% ipython --no-banner

In [1]: import numpy as np

In [2]: np.set_printoptions(suppress=True, linewidth=120)

In [3]: m1 = np.loadtxt("x.csv", delimiter=",")

In [4]: print(m1)
[[ 0.647  0.869 -0.701]
 [-0.578 -0.06   0.996]
 [ 0.963  0.99  -0.999]
 [-0.8   -0.968  0.716]
 [ 0.11   0.565  0.686]
 [ 0.757  0.89  -0.94 ]
 [-0.319 -0.766 -0.515]
 [-0.414 -0.894 -0.744]
 [ 0.11   0.653  0.814]
 [ 0.    -0.831 -0.988]
 [-0.319 -0.793 -0.617]
 [-0.867 -0.896  0.997]
 [-0.757 -0.988 -0.578]
 [ 0.912  0.941 -0.999]
 [-0.11  -0.405 -0.371]
 [ 0.501  0.864  0.149]
 [ 0.943  0.926 -1.   ]
 [ 0.578  0.883 -0.207]]

In [5]: vec = np.array([0, 0, 1])

In [6]: rhs = m1 @ vec

In [7]: print(np.round(np.linalg.solve(m1.T @ m1, m1.T @ rhs), 3) + 0)
[0. 0. 1.]

In [8]: print(rhs)
[-0.701  0.996 -0.999  0.716  0.686 -0.94  -0.515 -0.744  0.814 -0.988 -0.617  0.997 -0.578 -0.999 -0.371  0.149 -1.
 -0.207]

In [9]: rng = np.random.default_rng(297)

In [10]: rhs = rhs + 0.1 * rng.normal(size=18)

In [11]: print(rhs.round(3))
[-0.591  1.019 -1.069  0.64   0.654 -0.902 -0.488 -0.749  0.839 -1.012 -0.8    0.858 -0.495 -0.901 -0.284  0.127 -0.978
 -0.306]

In [12]: coef, *_ = np.linalg.lstsq(m1, rhs)

In [13]: print(np.round(np.linalg.norm(rhs - m1 @ coef), 3))
0.304

In [14]: print(coef.round())
[-0.  0.  1.]

In [15]: print(coef.round(3))
[-0.213  0.154  0.91 ]

In [16]: Ac = m1 - m1.mean(axis=1)
ValueError: operands could not be broadcast together with shapes (18,3) (18,) 


In [17]: Ac = m1 - m1.mean(axis=0)

In [18]: left, sig, VT = np.linalg.svd(Ac, full_matrices=False)

In [19]: print(sig.round(3))
[4.439 2.959 0.373]

In [20]: print(np.round(VT[0] * np.sign(VT[0, np.abs(VT[0]).argmax()]), 3))
[ 0.585  0.715 -0.383]

In [21]: print(np.abs(VT[0]).argmax())
1

In [22]: print((np.sign(left[:, 0]) == np.sign(left[0, 0])).astype(int))
[1 0 1 0 1 1 0 0 1 0 0 0 0 1 0 1 1 1]

In [23]: print(np.round(np.abs(VT[-1]), 3))
[0.811 0.514 0.279]

In [24]: print(np.searchsorted(np.cumsum(sig ** 2) / (sig ** 2).sum(), 0.9) + 1)
2

In [25]: print(np.abs(left[:, 0]).argmax())
11
